$ python -q
>>> import numpy as np
>>> np.set_printoptions(precision=3, suppress=True, linewidth=160, floatmode="fixed")
>>> tidy = lambda a: np.round(a, 3) + 0
>>> arr = np.load("x.npy")
>>> arr
array([[ 0.400, -1.100,  0.000,  0.300,  0.500, -0.600],
       [ 0.383, -1.097, -0.011,  0.341,  0.480, -0.608],
       [ 1.200,  1.300, -0.500,  0.900, -0.400, -0.200],
       [ 0.700, -1.700, -0.800,  0.700,  0.300,  0.500],
       [ 1.200,  0.400,  0.500, -2.000,  1.300, -0.600]])
>>> W = np.array([[0, -1, 2],
...     [2, 2, -2],
...     [0, 2, 0],
...     [1, 0, 2],
...     [-1, -1, -1],
...     [1, -1, 1]])
>>> c = np.array([-3, -1, -3])
>>> hid = np.maximum(arr @ W + c, 0)
>>> (hid > 0).mean(axis=0)
array([0.200, 0.200, 0.200])
>>> W2 = np.array([[-1, 1, 2], [1, 3, -2], [3, -2, 3]])
>>> tidy(hid @ W2)
array([[ 0.000,  0.000,  0.000],
       [ 0.000,  0.000,  0.000],
       [-0.700,  0.700,  1.400],
       [10.200, -6.800, 10.200],
       [ 0.000,  0.000,  0.000]])
>>> left, s, Vh = np.linalg.svd(arr)
>>> tidy(s)
array([2.960, 2.754, 1.980, 1.005, 0.005])
>>> M2 = left[:, :4] @ np.diag(s[:4]) @ Vh[:4]
>>> np.linalg.matrix_rank(M2)
np.int64(4)
>>> tidy(np.linalg.norm(arr - M2) / np.linalg.norm(arr))
np.float64(0.001)
>>> m1 = np.load("m.npy")
>>> m1
array([[-5.980, -2.030, -1.108,  0.967, -3.765,  2.962],
       [-4.270, -2.529, -2.177,  0.338, -1.774,  1.287],
       [-6.001, -2.773, -2.952,  0.127,  0.221,  0.439],
       [-4.161, -2.051, -0.565,  2.432, -2.321,  1.878],
       [-2.527, -2.781, -3.433,  1.974, -1.971,  0.336],
       [-4.302, -2.450, -1.624,  0.544, -2.875,  1.810],
       [-3.285, -3.502, -1.705, -0.902, -3.208,  1.532],
       [-3.034, -1.574, -2.075, -0.529, -2.017,  1.215],
       [-3.435,  2.255,  2.838, -5.094, -2.656,  2.021],
       [-6.613,  3.320,  2.324, -5.288, -0.562,  1.139]])
>>> proj = m1 @ np.linalg.solve(m1.T @ m1, m1.T)
>>> tidy(np.trace(proj))
np.float64(6.0)
>>> rng = np.random.default_rng(76395)
>>> labels = rng.permutation(6)
>>> M2 = m1[:, labels] * rng.choice([-1, 1], 6)
>>> M2
array([[-2.030,  5.980, -0.967,  2.962,  1.108,  3.765],
       [-2.529,  4.270, -0.338,  1.287,  2.177,  1.774],
       [-2.773,  6.001, -0.127,  0.439,  2.952, -0.221],
       [-2.051,  4.161, -2.432,  1.878,  0.565,  2.321],
       [-2.781,  2.527, -1.974,  0.336,  3.433,  1.971],
       [-2.450,  4.302, -0.544,  1.810,  1.624,  2.875],
       [-3.502,  3.285,  0.902,  1.532,  1.705,  3.208],
       [-1.574,  3.034,  0.529,  1.215,  2.075,  2.017],
       [ 2.255,  3.435,  5.094,  2.021, -2.838,  2.656],
       [ 3.320,  6.613,  5.288,  1.139, -2.324,  0.562]])
>>> left, _, Vh = np.linalg.svd(m1.T @ M2)
>>> labels
array([1, 0, 3, 5, 2, 4])
>>> tidy(left @ Vh)
array([[ 0.000, -1.000,  0.000,  0.000,  0.000,  0.000],
       [ 1.000,  0.000,  0.000,  0.000,  0.000,  0.000],
       [ 0.000,  0.000,  0.000,  0.000, -1.000,  0.000],
       [ 0.000,  0.000, -1.000,  0.000,  0.000,  0.000],
       [ 0.000,  0.000,  0.000,  0.000,  0.000, -1.000],
       [ 0.000,  0.000,  0.000,  1.000,  0.000,  0.000]])
>>> M = np.load("test3.npy")
>>> M
array([[ 0, -1,  2, -1,  0],
       [ 0,  0,  1,  1, -2],
       [ 0,  0,  0,  0, -2],
       [ 0,  0,  0,  0, -1],
       [ 0,  0,  0,  0,  0]])
>>> # triangular
>>> tidy(M @ np.linalg.pinv(M) @ M)
array([[ 0.000, -1.000,  2.000, -1.000,  0.000],
       [ 0.000,  0.000,  1.000,  1.000, -2.000],
       [ 0.000,  0.000,  0.000,  0.000, -2.000],
       [ 0.000,  0.000,  0.000,  0.000, -1.000],
       [ 0.000,  0.000,  0.000,  0.000,  0.000]])
>>> rank = np.linalg.matrix_rank(M)
>>> rank
np.int64(3)
>>> N = np.linalg.svd(M)[2][rank:].T
>>> N.shape
(5, 2)
>>> tidy(N @ N.T)
array([[ 1.000,  0.000,  0.000,  0.000,  0.000],
       [ 0.000,  0.818,  0.273, -0.273,  0.000],
       [ 0.000,  0.273,  0.091, -0.091,  0.000],
       [ 0.000, -0.273, -0.091,  0.091,  0.000],
       [ 0.000,  0.000,  0.000,  0.000,  0.000]])
>>> np.linalg.matrix_rank(M.T @ M), np.linalg.matrix_rank(M @ M.T)
(np.int64(3), np.int64(3))
>>> [int(np.linalg.matrix_rank(M[:i])) for i in range(1, len(M) + 1)]
[1, 2, 3, 3, 3]
>>> [int(np.linalg.matrix_rank(np.delete(M, i, axis=0))) for i in range(5)]
[2, 2, 3, 3, 3]
>>> np.allclose(M @ N, 0)
True
>>> feats = np.load("data.npy")
>>> feats
array([[ 7,  4,  3,  4],
       [11,  8,  2,  6],
       [ 8,  7,  4,  8],
       [ 6,  4,  2,  4],
       [ 8,  7,  4,  8],
       [ 9,  8,  3,  8],
       [ 7,  4,  3,  4],
       [ 6,  3,  1,  2],
       [ 3,  1,  2,  2],
       [13, 11,  4, 10],
       [ 3,  1,  2,  2],
       [ 3,  1,  2,  2],
       [13, 11,  4, 10],
       [ 3,  2,  3,  4],
       [10,  9,  5, 10],
       [ 9,  8,  3,  8],
       [ 3,  1,  2,  2],
       [ 9,  7,  2,  6],
       [ 8,  5,  2,  4],
       [ 9,  8,  3,  8],
       [13, 10,  3,  8]])
>>> left, s, Vh = np.linalg.svd(M)
>>> tidy(s)
array([3.184, 2.440, 0.955, 0.000, 0.000])
>>> M2 = left[:, :3] @ np.diag(s[:3]) @ Vh[:3]
>>> tidy(np.linalg.norm(M - M2) / np.linalg.norm(M))
np.float64(0.0)
>>> np.linalg.matrix_rank(M, rtol=0.05)
np.int64(3)
>>> tidy(M2)
array([[ 0.000, -1.000,  2.000, -1.000,  0.000],
       [ 0.000,  0.000,  1.000,  1.000, -2.000],
       [ 0.000,  0.000,  0.000,  0.000, -2.000],
       [ 0.000,  0.000,  0.000,  0.000, -1.000],
       [ 0.000,  0.000,  0.000,  0.000,  0.000]])
>>> tidy(np.linalg.norm(M - M2, 2)), tidy(s[3])
(np.float64(0.0), np.float64(0.0))
>>> W0 = np.load("run16.npy")
>>> W0
array([[0.000, 0.000, 1.000],
       [0.000, 0.000, 2.000],
       [1.000, 2.000, 0.000]])
>>> # rows and columns are dependent
>>> x = np.array([-2, 9, 6])
>>> (W0 * x).sum(axis=1)
array([ 6.000, 12.000, 16.000])
>>> np.sign((W0 @ x).round(6))
array([1.000, 1.000, 1.000])
>>> W0 @ np.eye(3)[2]
array([1.000, 2.000, 0.000])
>>> np.linalg.norm(W0 @ x) <= np.linalg.norm(W0, 2) * np.linalg.norm(x) + 1e-9
np.True_
>>> np.einsum("ij,j->i", W0, x)
array([ 6.000, 12.000, 16.000])
>>> W0 @ np.ones(3)
array([1.000, 2.000, 3.000])
>>> evals, V = np.linalg.eigh(W0)
>>> x = np.array([0, 2, 1])
>>> tidy(V * np.maximum(evals, 0) @ V.T)
array([[0.224, 0.447, 0.500],
       [0.447, 0.894, 1.000],
       [0.500, 1.000, 1.118]])
>>> tidy(np.linalg.eigvalsh(W0[1:, 1:]))
array([-2.000,  2.000])
>>> x @ W0 @ x / (x @ x), tidy(evals[0]), tidy(evals[-1])
(np.float64(1.6), np.float64(-2.236), np.float64(2.236))
>>> x @ W0 @ x
np.float64(8.0)
>>> (np.sign(V[:, -1].round(6)) == np.sign(V[0, -1].round(6))).astype(int)
array([1, 1, 1])
>>> tidy(V * np.abs(evals) @ V.T)
array([[0.447, 0.894, 0.000],
       [0.894, 1.789, 0.000],
       [0.000, 0.000, 2.236]])
>>> F = np.cumsum(np.array([[-3, 3, 1, 2, 0, -1],
...     [2, 3, -3, 3, 0, -3],
...     [2, 3, 3, 3, 1, 0],
...     [0, 0, 1, 3, -3, -3],
...     [1, 3, 3, -2, 3, 3],
...     [-3, -2, 3, 2, 3, 2],
...     [1, 0, 0, 0, -1, -3],
...     [1, -1, 0, -1, 2, 1],
...     [-2, 1, 0, -2, 1, 3],
...     [-1, -2, -2, 2, 1, -1],
...     [1, -2, -2, 2, 2, -1],
...     [3, 3, 2, 1, 0, 1],
...     [-2, -1, 2, -3, -3, 1],
...     [0, -1, 1, 3, -2, -1],
...     [2, 0, 0, -3, 2, 3],
...     [0, 1, -1, 2, 1, -3],
...     [1, -3, 2, -1, -3, 0],
...     [1, 1, -2, 1, 1, 0],
...     [-3, 3, -1, -3, 1, -2],
...     [0, -2, 3, -1, -2, -3],
...     [0, -2, 1, 3, -3, -1],
...     [3, 3, -2, -1, -1, 3],
...     [1, 1, 0, 1, -1, -1],
...     [-1, -2, -3, 0, 2, 3]]), axis=0)
>>> F
array([[-3,  3,  1,  2,  0, -1],
       [-1,  6, -2,  5,  0, -4],
       [ 1,  9,  1,  8,  1, -4],
       [ 1,  9,  2, 11, -2, -7],
       [ 2, 12,  5,  9,  1, -4],
       [-1, 10,  8, 11,  4, -2],
       [ 0, 10,  8, 11,  3, -5],
       [ 1,  9,  8, 10,  5, -4],
       [-1, 10,  8,  8,  6, -1],
       [-2,  8,  6, 10,  7, -2],
       [-1,  6,  4, 12,  9, -3],
       [ 2,  9,  6, 13,  9, -2],
       [ 0,  8,  8, 10,  6, -1],
       [ 0,  7,  9, 13,  4, -2],
       [ 2,  7,  9, 10,  6,  1],
       [ 2,  8,  8, 12,  7, -2],
       [ 3,  5, 10, 11,  4, -2],
       [ 4,  6,  8, 12,  5, -2],
       [ 1,  9,  7,  9,  6, -4],
       [ 1,  7, 10,  8,  4, -7],
       [ 1,  5, 11, 11,  1, -8],
       [ 4,  8,  9, 10,  0, -5],
       [ 5,  9,  9, 11, -1, -6],
       [ 4,  7,  6, 11,  1, -3]])
>>> M2 = np.array([[-4, -8], [-5, 6], [-3, 4], [9, -1], [6, -3], [4, 5]])
>>> np.vstack([F, M2.T]).shape
(26, 6)
>>> M2.T @ F.T
array([[  8,   9,  10,   4, -12,  45,  23,  31,  34,  74, 112,  92,  58,  71,  60,  70,  48,  60,  31,  -1,  11, -13, -23,  24],
       [ 39,  11,  19,  14,  44,  67,  47,  33,  69,  47,   6,  12,  47,  43,  39,  21,  13,  -1,  27,  19,  12,  17,  12,   5]])
>>> np.einsum("ij,ij->i", F, F)
array([ 24,  82, 164, 260, 271, 306, 319, 287, 266, 257, 287, 375, 265, 319, 271, 329, 275, 289, 264, 279, 333, 286, 345, 232])
>>> x = np.array([1, -8, -9, 3, -8, 5])
>>> y = F @ x
>>> y
array([ -35,  -36,  -84,  -75, -140, -162, -168, -173, -182, -156, -136, -167, -159, -140, -148, -164, -136, -130, -175, -188, -153, -136, -137,  -96])
>>> tidy(np.linalg.pinv(F) @ F)
array([[1.000, 0.000, 0.000, 0.000, 0.000, 0.000],
       [0.000, 1.000, 0.000, 0.000, 0.000, 0.000],
       [0.000, 0.000, 1.000, 0.000, 0.000, 0.000],
       [0.000, 0.000, 0.000, 1.000, 0.000, 0.000],
       [0.000, 0.000, 0.000, 0.000, 1.000, 0.000],
       [0.000, 0.000, 0.000, 0.000, 0.000, 1.000]])
>>> y = y + 0.3 * rng.normal(size=24)
>>> tidy(y)
array([ -35.147,  -35.497,  -84.257,  -75.149, -140.444, -161.818, -167.584, -172.859, -182.161, -156.093, -136.314, -167.128, -158.628, -140.643, -148.225,
       -164.017, -135.766, -129.839, -174.957, -187.961, -153.089, -135.979, -137.277,  -96.129])
>>> c, *_ = np.linalg.lstsq(F, y)
>>> tidy(c)
array([ 1.003, -7.998, -8.993,  2.972, -7.979,  4.974])
>>> c.round()
array([ 1.000, -8.000, -9.000,  3.000, -8.000,  5.000])
>>> M2 = np.c_[F[:, :2] @ np.array([[1, 2], [2, 2]]), np.array([0, -3, -3, 0, 0, 0, 0, -2, -2, -3, -2, -2, 1, 0, 2, 3, -2, 2, 3, -2, -1, 3, -1, -3])]
>>> M2
array([[ 3,  0,  0],
       [11, 10, -3],
       [19, 20, -3],
       [19, 20,  0],
       [26, 28,  0],
       [19, 18,  0],
       [20, 20,  0],
       [19, 20, -2],
       [19, 18, -2],
       [14, 12, -3],
       [11, 10, -2],
       [20, 22, -2],
       [16, 16,  1],
       [14, 14,  0],
       [16, 18,  2],
       [18, 20,  3],
       [13, 16, -2],
       [16, 20,  2],
       [19, 20,  3],
       [15, 16, -2],
       [11, 12, -1],
       [20, 24,  3],
       [23, 28, -1],
       [18, 22, -3]])
>>> tidy(np.linalg.lstsq(F, M2[:, 0])[0])
array([1.000, 2.000, 0.000, 0.000, 0.000, 0.000])
>>> tidy(np.linalg.norm(np.linalg.qr(F)[0].T @ M2, axis=0) ** 2 / ((M2 ** 2).sum(axis=0) + 1e-12))
array([1.000, 1.000, 0.221])
>>> np.linalg.matrix_rank(np.c_[F, M2])
np.int64(7)
>>> np.linalg.matrix_rank(M2)
np.int64(3)
>>> Xs = M2 - M2.mean(axis=0)
>>> left, s, Vh = np.linalg.svd(Xs, full_matrices=False)
>>> np.linalg.matrix_rank(Xs)
np.int64(3)
>>> tidy((s ** 2).sum() ** 2 / (s ** 4).sum())
np.float64(1.172)
>>> Q, V = np.linalg.qr(F[:, :5])[0], np.linalg.qr(F[:, 5:])[0]
>>> s = np.linalg.svd(Q.T @ V, compute_uv=False)
>>> tidy(s)
array([0.906])
>>> data = np.load("block15.npy")
>>> data
array([[0, 0, 0, 0, 0, 0, 1],
       [0, 0, 0, 1, 0, 0, 0],
       [0, 0, 0, 0, 1, 0, 0],
       [0, 1, 0, 0, 1, 1, 0],
       [0, 0, 1, 1, 0, 1, 0],
       [0, 0, 0, 1, 1, 0, 0],
       [1, 0, 0, 0, 0, 0, 0]])
>>> # 2 groups of indices that never mix
>>> np.all(np.linalg.eigvalsh(data) > 0)
np.False_
>>> tidy(np.linalg.eigvalsh(data).min())
np.float64(-1.618)
>>> K = np.load("dump.npy")
>>> K
array([[0, 0, 0, 0],
       [0, 1, 0, 1],
       [0, 1, 0, 1],
       [1, 3, 2, 3],
       [1, 3, 2, 3],
       [0, 0, 0, 0],
       [1, 1, 2, 2],
       [0, 0, 0, 0],
       [0, 3, 0, 2],
       [0, 0, 0, 0],
       [0, 2, 0, 1],
       [0, 4, 2, 3]])
>>> gram = np.cov(K, rowvar=False)
>>> np.median(K, axis=0)
array([0.000, 1.000, 0.000, 1.000])
>>> tidy(K.std(axis=0))
array([0.433, 1.384, 0.943, 1.179])
>>> tidy(np.corrcoef(K[:, 0], K[:, 2])[0, 1])
np.float64(0.816)
>>> tidy(np.polyfit(K[:, 0], K[:, 2], 1))
array([1.778, 0.222])
